% python3 -q
>>> import numpy as np
>>> np.set_printoptions(suppress=True, linewidth=120)
>>> rd = lambda a: np.round(a, 2) + 0
>>> M = np.loadtxt("dump.csv", delimiter=",")
>>> print(M)
[[ 0.  0.  1.  3. -1.  0. -1.  0. -2. -3. -2.  2.]
 [ 2.  0.  0.  1.  3. -1.  0. -1.  0. -2. -3. -2.]
 [-2.  2.  0.  0.  1.  3. -1.  0. -1.  0. -2. -3.]
 [-3. -2.  2.  0.  0.  1.  3. -1.  0. -1.  0. -2.]
 [-2. -3. -2.  2.  0.  0.  1.  3. -1.  0. -1.  0.]
 [ 0. -2. -3. -2.  2.  0.  0.  1.  3. -1.  0. -1.]
 [-1.  0. -2. -3. -2.  2.  0.  0.  1.  3. -1.  0.]
 [ 0. -1.  0. -2. -3. -2.  2.  0.  0.  1.  3. -1.]
 [-1.  0. -1.  0. -2. -3. -2.  2.  0.  0.  1.  3.]
 [ 3. -1.  0. -1.  0. -2. -3. -2.  2.  0.  0.  1.]
 [ 1.  3. -1.  0. -1.  0. -2. -3. -2.  2.  0.  0.]
 [ 0.  1.  3. -1.  0. -1.  0. -2. -3. -2.  2.  0.]]
>>> left, sig, VT = np.linalg.svd(M, full_matrices=False)
>>> rd(np.cumsum(sig ** 2) / np.sum(sig ** 2))
array([0.22, 0.43, 0.6 , 0.76, 0.88, 0.91, 0.94, 0.97, 0.98, 0.99, 0.99, 1.  ])
>>> rd(left.T @ M @ VT.T)
array([[9.25, 0.  , 0.  , 0.  , 0.  , 0.  , 0.  , 0.  , 0.  , 0.  , 0.  , 0.  ],
       [0.  , 9.25, 0.  , 0.  , 0.  , 0.  , 0.  , 0.  , 0.  , 0.  , 0.  , 0.  ],
       [0.  , 0.  , 8.06, 0.  , 0.  , 0.  , 0.  , 0.  , 0.  , 0.  , 0.  , 0.  ],
       [0.  , 0.  , 0.  , 8.06, 0.  , 0.  , 0.  , 0.  , 0.  , 0.  , 0.  , 0.  ],
       [0.  , 0.  , 0.  , 0.  , 7.  , 0.  , 0.  , 0.  , 0.  , 0.  , 0.  , 0.  ],
       [0.  , 0.  , 0.  , 0.  , 0.  , 3.46, 0.  , 0.  , 0.  , 0.  , 0.  , 0.  ],
       [0.  , 0.  , 0.  , 0.  , 0.  , 0.  , 3.46, 0.  , 0.  , 0.  , 0.  , 0.  ],
       [0.  , 0.  , 0.  , 0.  , 0.  , 0.  , 0.  , 3.  , 0.  , 0.  , 0.  , 0.  ],
       [0.  , 0.  , 0.  , 0.  , 0.  , 0.  , 0.  , 0.  , 2.  , 0.  , 0.  , 0.  ],
       [0.  , 0.  , 0.  , 0.  , 0.  , 0.  , 0.  , 0.  , 0.  , 2.  , 0.  , 0.  ],
       [0.  , 0.  , 0.  , 0.  , 0.  , 0.  , 0.  , 0.  , 0.  , 0.  , 1.56, 0.  ],
       [0.  , 0.  , 0.  , 0.  , 0.  , 0.  , 0.  , 0.  , 0.  , 0.  , 0.  , 1.56]])
>>> rd(left.T @ left)
array([[1., 0., 0., 0., 0., 0., 0., 0., 0., 0., 0., 0.],
       [0., 1., 0., 0., 0., 0., 0., 0., 0., 0., 0., 0.],
       [0., 0., 1., 0., 0., 0., 0., 0., 0., 0., 0., 0.],
       [0., 0., 0., 1., 0., 0., 0., 0., 0., 0., 0., 0.],
       [0., 0., 0., 0., 1., 0., 0., 0., 0., 0., 0., 0.],
       [0., 0., 0., 0., 0., 1., 0., 0., 0., 0., 0., 0.],
       [0., 0., 0., 0., 0., 0., 1., 0., 0., 0., 0., 0.],
       [0., 0., 0., 0., 0., 0., 0., 1., 0., 0., 0., 0.],
       [0., 0., 0., 0., 0., 0., 0., 0., 1., 0., 0., 0.],
       [0., 0., 0., 0., 0., 0., 0., 0., 0., 1., 0., 0.],
       [0., 0., 0., 0., 0., 0., 0., 0., 0., 0., 1., 0.],
       [0., 0., 0., 0., 0., 0., 0., 0., 0., 0., 0., 1.]])
>>> left.shape, sig.shape, VT.shape
((12, 12), (12,), (12, 12))
>>> rd(sig)
array([9.25, 9.25, 8.06, 8.06, 7.  , 3.46, 3.46, 3.  , 2.  , 2.  , 1.56, 1.56])
>>> rd(np.sqrt((sig ** 2).sum())), rd(np.linalg.norm(M))
(np.float64(19.9), np.float64(19.9))
>>> rd(VT @ VT.T)
array([[1., 0., 0., 0., 0., 0., 0., 0., 0., 0., 0., 0.],
       [0., 1., 0., 0., 0., 0., 0., 0., 0., 0., 0., 0.],
       [0., 0., 1., 0., 0., 0., 0., 0., 0., 0., 0., 0.],
       [0., 0., 0., 1., 0., 0., 0., 0., 0., 0., 0., 0.],
       [0., 0., 0., 0., 1., 0., 0., 0., 0., 0., 0., 0.],
       [0., 0., 0., 0., 0., 1., 0., 0., 0., 0., 0., 0.],
       [0., 0., 0., 0., 0., 0., 1., 0., 0., 0., 0., 0.],
       [0., 0., 0., 0., 0., 0., 0., 1., 0., 0., 0., 0.],
       [0., 0., 0., 0., 0., 0., 0., 0., 1., 0., 0., 0.],
       [0., 0., 0., 0., 0., 0., 0., 0., 0., 1., 0., 0.],
       [0., 0., 0., 0., 0., 0., 0., 0., 0., 0., 1., 0.],
       [0., 0., 0., 0., 0., 0., 0., 0., 0., 0., 0., 1.]])
